% ipython --no-banner

In [1]: import numpy as np

In [2]: np.set_printoptions(suppress=True, linewidth=120)

In [3]: def rnd(a):
   ...:     return np.round(a, 2) + 0
   ...: 

In [4]: rng = np.random.default_rng(76431)

In [5]: arr = np.array([[1, 0, 2, 2, 2, 0, 2, 0, 1, 1, 2],
   ...:     [1, 1, 2, 2, 1, 0, 0, 0, 0, 2, 1],
   ...:     [0, 2, 2, 1, 2, 0, 1, 2, 0, 2, 0],
   ...:     [0, 0, 2, 2, 2, 1, 2, 1, 1, 0, 0],
   ...:     [1, 1, 2, 0, 0, 2, 0, 1, 0, 2, 0],
   ...:     [0, 2, 0, 1, 1, 0, 0, 0, 1, 2, 0],
   ...:     [1, 1, 1, 2, 2, 1, 2, 2, 2, 0, 2],
   ...:     [1, 2, 1, 0, 2, 1, 2, 2, 0, 1, 1]]) * (rng.random((8, 11)) < 0.3)

In [6]: print(arr)
[[0 0 0 2 0 0 0 0 0 0 0]
 [0 0 0 0 0 0 0 0 0 2 0]
 [0 0 2 0 0 0 0 2 0 0 0]
 [0 0 0 0 2 0 0 0 0 0 0]
 [0 0 2 0 0 0 0 0 0 2 0]
 [0 0 0 0 0 0 0 0 0 0 0]
 [0 0 0 0 0 0 0 0 0 0 0]
 [1 0 1 0 0 1 2 0 0 1 0]]

In [7]: f = np.array([0, -1])

In [8]: print(np.cross(arr[7, :3], arr[0, :3]))
[0 0 0]

In [9]: print(np.convolve(arr[7], f))
[ 0 -1  0 -1  0  0 -1 -2  0  0 -1  0]

In [10]: data = np.loadtxt("m.csv", delimiter=",")

In [11]: print(data)
[[0. 0. 2. 1. 3. 1.]
 [0. 0. 0. 0. 0. 0.]
 [0. 0. 4. 2. 6. 2.]]

In [12]: print(np.linalg.matrix_rank(data, rtol=0.1))
1

In [13]: print(np.linalg.cond(data) > 100)
True

In [14]: print(np.argsort(-np.linalg.norm(data, axis=0).round(6), kind="stable")[:3])
[4 2 3]

In [15]: print([round(float(x), 2) for x in np.linalg.svd(data, compute_uv=False)[:3]])
[8.66, 0.0, 0.0]

In [16]: Uu, sigma, Vh = np.linalg.svd(arr)

In [17]: print(rnd(sigma))
[3.99 2.58 2.15 2.   2.   0.88 0.   0.  ]

In [18]: Y = Uu[:, :6] @ np.diag(sigma[:6]) @ Vh[:6]

In [19]: print(rnd(np.linalg.norm(arr - Y) / np.linalg.norm(arr)))
0.0

In [20]: print(rnd(np.abs(arr - Y).max()))
0.0

In [21]: print(np.linalg.matrix_rank(Y))
6

In [22]: print(rnd(Y))
[[0. 0. 0. 2. 0. 0. 0. 0. 0. 0. 0.]
 [0. 0. 0. 0. 0. 0. 0. 0. 0. 2. 0.]
 [0. 0. 2. 0. 0. 0. 0. 2. 0. 0. 0.]
 [0. 0. 0. 0. 2. 0. 0. 0. 0. 0. 0.]
 [0. 0. 2. 0. 0. 0. 0. 0. 0. 2. 0.]
 [0. 0. 0. 0. 0. 0. 0. 0. 0. 0. 0.]
 [0. 0. 0. 0. 0. 0. 0. 0. 0. 0. 0.]
 [1. 0. 1. 0. 0. 1. 2. 0. 0. 1. 0.]]

In [23]: W0 = np.loadtxt("test1.csv", delimiter=",")

In [24]: print(rnd(W0))
[[-0.85  0.34 -0.16 -0.16  0.32]
 [-0.11 -0.62 -0.62  0.39  0.25]
 [ 0.04  0.58 -0.23  0.73 -0.27]
 [ 0.3   0.29 -0.73 -0.52 -0.15]
 [ 0.41  0.28  0.05  0.08  0.86]]

In [25]: proj = np.triu(np.array([[-3, -3, 2, 2, 1],
    ...:     [1, 1, 0, 2, -2],
    ...:     [2, 3, 1, -2, 0],
    ...:     [-3, -2, 0, 2, -1],
    ...:     [0, 1, 2, -1, 0]]), 1) + np.eye(5)

In [26]: Y = proj @ W0 @ np.linalg.inv(proj)

In [27]: print(rnd(np.linalg.det(Y)))
1.0

In [28]: print(rnd(np.trace(Y)), rnd(np.trace(W0)))
-1.37 -1.37

In [29]: x = np.array([-1, -2, -1, -2, -3])

In [30]: print(5 - np.linalg.matrix_rank(W0 - np.eye(5), tol=1e-8))
1

In [31]: print(rnd(np.linalg.norm(x)), rnd(np.linalg.norm(W0 @ x)))
4.36 4.36

In [32]: print(rnd(np.abs(np.linalg.eigvals(W0))))
[1. 1. 1. 1. 1.]

In [33]: print(rnd(np.sort(np.abs(np.degrees(np.angle(np.linalg.eigvals(W0)))))))
[  0.   103.98 103.98 160.56 160.56]

In [34]: print(rnd(np.linalg.det(W0)))
1.0

In [35]: Y = np.array([[3, 4, 4],
    ...:     [4, 5, 3],
    ...:     [5, 3, 0],
    ...:     [5, 5, 1],
    ...:     [5, 0, 3],
    ...:     [4, 0, 1],
    ...:     [3, 3, 1],
    ...:     [1, 1, 5],
    ...:     [3, 0, 0],
    ...:     [2, 1, 0],
    ...:     [0, 2, 4]])

In [36]: cent = np.array([[0, 3, 3, 0, 2, 3, 2, 1],
    ...:     [1, 2, 2, 2, 1, 3, 2, 1],
    ...:     [0, 0, 3, 1, 3, 3, 1, 3]])

In [37]: mat = Y @ cent + 0.02 * rng.normal(size=(11, 8))

In [38]: print(rnd(mat))
[[ 3.97 17.   28.98 11.99 22.01 32.99 18.01 19.01]
 [ 5.   22.02 31.03 12.98 21.98 36.01 20.98 18.  ]
 [ 3.   20.97 20.97  6.02 12.96 24.01 16.    8.  ]
 [ 4.98 25.02 28.   11.   18.02 33.01 20.99 12.96]
 [-0.01 14.99 24.02  2.97 19.   23.98 13.   14.02]
 [ 0.01 12.01 14.99  0.98 11.01 14.97  8.99  6.98]
 [ 3.01 14.99 18.02  7.01 11.98 20.95 13.01  9.01]
 [ 1.    4.98 19.97  7.   17.97 20.99  9.01 17.  ]
 [ 0.04  9.03  9.   -0.01  6.01  9.02  6.    2.98]
 [ 1.    8.    8.01  2.03  5.01  9.    5.99  3.01]
 [ 2.03  4.01 16.04  8.   13.99 17.99  7.99 13.96]]

In [39]: Uu, sigma, Vh = np.linalg.svd(mat)

In [40]: print(rnd(sigma))
[143.31  20.03   9.78   0.09   0.07   0.06   0.03   0.02]

In [41]: Y = Uu[:, :3] @ np.diag(sigma[:3]) @ Vh[:3]

In [42]: print(rnd(np.abs(mat - Y).max()))
0.04

In [43]: print(np.linalg.matrix_rank(mat, rtol=0.05))
3

In [44]: print(rnd(np.linalg.norm(mat - Y, 2)), rnd(sigma[3]))
0.09 0.09

In [45]: print(np.linalg.cond(mat) > 100)
True

In [46]: print(rnd(np.linalg.norm(mat, 2) / np.linalg.norm(mat)))
0.99

In [47]: print([round(float(x), 2) for x in np.linalg.svd(mat, compute_uv=False)[:3]])
[143.31, 20.03, 9.78]

In [48]: print(rnd(np.linalg.norm(arr, 2)))
3.99

In [49]: print(rnd(np.linalg.norm(arr, axis=0)))
[1. 0. 3. 2. 2. 1. 2. 2. 0. 3. 0.]

In [50]: print(rnd(np.linalg.norm(arr, 1)), rnd(np.linalg.norm(arr, np.inf)))
5.0 6.0

In [51]: print(rnd(np.linalg.norm(arr, axis=1)))
[2.   2.   2.83 2.   2.83 0.   0.   2.83]

In [52]: x = np.array([9, 0, 7, -1, -6, 7, -7, 7])

In [53]: print(np.sign((mat @ x).round(6)))
[1. 1. 1. 1. 1. 1. 1. 1. 1. 1. 1.]

In [54]: print(rnd(mat @ x))
[332.47 348.61 202.05 296.56 226.11 128.64 192.99 236.85  69.37  75.08 206.35]

In [55]: print(np.linalg.norm(mat @ x) <= np.linalg.norm(mat, 2) * np.linalg.norm(x) + 1e-9)
True

In [56]: Y = mat / np.linalg.norm(mat, axis=1, keepdims=True)

In [57]: gram = Y @ Y.T

In [58]: print(rnd(np.linalg.norm(Y, axis=1)))
[1. 1. 1. 1. 1. 1. 1. 1. 1. 1. 1.]

In [59]: print(np.argwhere(np.triu(np.abs(gram) > 0.95, 1)))
[[ 0  1]
 [ 0  2]
 [ 0  3]
 [ 0  4]
 [ 0  5]
 [ 0  6]
 [ 0  7]
 [ 0  9]
 [ 0 10]
 [ 1  2]
 [ 1  3]
 [ 1  4]
 [ 1  5]
 [ 1  6]
 [ 1  7]
 [ 1  8]
 [ 1  9]
 [ 1 10]
 [ 2  3]
 [ 2  4]
 [ 2  5]
 [ 2  6]
 [ 2  8]
 [ 2  9]
 [ 3  4]
 [ 3  5]
 [ 3  6]
 [ 3  8]
 [ 3  9]
 [ 4  5]
 [ 4  6]
 [ 4  7]
 [ 4  8]
 [ 4  9]
 [ 4 10]
 [ 5  6]
 [ 5  8]
 [ 5  9]
 [ 6  8]
 [ 6  9]
 [ 7 10]
 [ 8  9]]

In [60]: print((gram - 2 * np.eye(11)).round(6).argmax(axis=1))
[ 1  6  9  6  5  4  3 10  5  2  7]

In [61]: X = np.loadtxt("data.csv", delimiter=",")

In [62]: print(X)
[[0. 0. 1. 0. 1. 1. 0. 0. 0. 0. 1.]
 [0. 0. 1. 1. 0. 1. 0. 0. 0. 0. 0.]
 [1. 1. 0. 0. 0. 0. 0. 0. 1. 1. 0.]
 [0. 1. 0. 0. 0. 0. 1. 0. 1. 1. 1.]
 [1. 0. 0. 0. 0. 0. 0. 1. 0. 0. 1.]
 [1. 1. 0. 0. 0. 0. 1. 1. 1. 0. 0.]
 [0. 0. 0. 1. 0. 1. 0. 0. 1. 0. 1.]
 [0. 0. 0. 0. 1. 1. 0. 0. 0. 0. 0.]
 [0. 0. 1. 1. 0. 1. 1. 0. 0. 0. 0.]
 [0. 0. 1. 1. 0. 0. 0. 0. 0. 0. 0.]
 [1. 0. 0. 1. 1. 0. 1. 0. 0. 0. 0.]]

In [63]: labels = rng.permutation(11)

In [64]: print(labels)
[10  5  1  0  4  3  8  7  9  2  6]

In [65]: Y = X[labels][:, labels]

In [66]: print(rnd(np.sort(np.abs(np.linalg.eigvals(Y)))))
[0.08 0.31 0.61 1.15 1.26 1.28 1.56 1.87 2.01 3.14 3.89]

In [67]: print(Y)
[[0. 0. 0. 1. 1. 1. 0. 0. 0. 0. 1.]
 [0. 0. 1. 1. 0. 0. 1. 1. 0. 0. 1.]
 [0. 1. 0. 0. 0. 1. 0. 0. 0. 1. 0.]
 [1. 1. 0. 0. 1. 0. 0. 0. 0. 1. 0.]
 [1. 0. 0. 1. 0. 0. 0. 1. 0. 0. 0.]
 [1. 0. 1. 0. 0. 0. 1. 0. 1. 0. 1.]
 [0. 1. 0. 0. 0. 1. 0. 0. 0. 1. 1.]
 [0. 1. 0. 0. 1. 0. 0. 0. 0. 0. 0.]
 [0. 0. 0. 0. 0. 1. 0. 0. 0. 1. 0.]
 [0. 0. 1. 1. 0. 0. 1. 0. 1. 0. 0.]
 [1. 1. 0. 0. 0. 1. 1. 0. 0. 0. 0.]]

In [68]: print(np.allclose(Y, X))
False

In [69]: w, V = np.linalg.eigh(X)

In [70]: x = np.array([1, 0, -1, -3, -3, 4, 2, 1, 3, -5, -1])

In [71]: print(rnd(np.linalg.eigvalsh(X[1:, 1:])))
[-2.9  -1.73 -1.49 -0.92 -0.28  0.09  0.89  1.2   1.58  3.57]

In [72]: print(rnd(X.mean(axis=0)))
[0.36 0.27 0.36 0.45 0.27 0.45 0.36 0.18 0.36 0.18 0.36]

In [73]: print(X.sum(axis=1))
[4. 3. 4. 5. 3. 5. 4. 2. 4. 2. 4.]

In [74]: print(X.sum(axis=0))
[4. 3. 4. 5. 3. 5. 4. 2. 4. 2. 4.]

In [75]: print(rnd(np.linalg.norm(X)))
6.32

In [76]: np.zeros(11, 11)
TypeError: Cannot interpret '11' as a data type


In [77]: print(np.all(np.linalg.eigvalsh(X) > 0))
False

In [78]: print(rnd(np.linalg.eigvalsh(X).min()))
-3.14

In [79]: M = np.load("dump.npy")

In [80]: print(M)
[[0. 4. 0.]
 [4. 0. 4.]
 [0. 4. 2.]]

In [81]: Q, V = np.linalg.qr(M[:, :2])[0], np.linalg.qr(M[:, 2:])[0]

In [82]: sigma = np.linalg.svd(Q.T @ V, compute_uv=False)

In [83]: print(rnd(np.linalg.norm(Q @ Q.T - V @ V.T, 2)))
1.0

In [84]: print((sigma > 0.9).sum())
1

In [85]: A = np.maximum(np.array([[0, -3],
    ...:     [3, 0],
    ...:     [3, 0],
    ...:     [-1, -3],
    ...:     [0, -2],
    ...:     [-3, 0],
    ...:     [2, -1],
    ...:     [-3, -2],
    ...:     [2, 3],
    ...:     [-1, 1],
    ...:     [0, 3],
    ...:     [3, -2],
    ...:     [-1, -3],
    ...:     [0, 2],
    ...:     [0, -2],
    ...:     [3, 2],
    ...:     [0, 1],
    ...:     [-2, 1],
    ...:     [3, 1],
    ...:     [2, 2],
    ...:     [-2, -2],
    ...:     [-3, 1],
    ...:     [-1, 0]]) @ np.array([[0, 2, 0], [2, 0, 3]]) + np.array([5, 8, 0]), 0)

In [86]: print(A)
[[ 0  8  0]
 [ 5 14  0]
 [ 5 14  0]
 [ 0  6  0]
 [ 1  8  0]
 [ 5  2  0]
 [ 3 12  0]
 [ 1  2  0]
 [11 12  9]
 [ 7  6  3]
 [11  8  9]
 [ 1 14  0]
 [ 0  6  0]
 [ 9  8  6]
 [ 1  8  0]
 [ 9 14  6]
 [ 7  8  3]
 [ 7  4  3]
 [ 7 14  3]
 [ 9 12  6]
 [ 1  4  0]
 [ 7  2  3]
 [ 5  6  0]]

In [87]: proj = A @ np.linalg.solve(A.T @ A, A.T)

In [88]: print(np.linalg.matrix_rank(np.eye(23) - proj))
20

In [89]: print(rnd(proj @ A[:, 1]))
[ 8. 14. 14.  6.  8.  2. 12.  2. 12.  6.  8. 14.  6.  8.  8. 14.  8.  4. 14. 12.  4.  2.  6.]
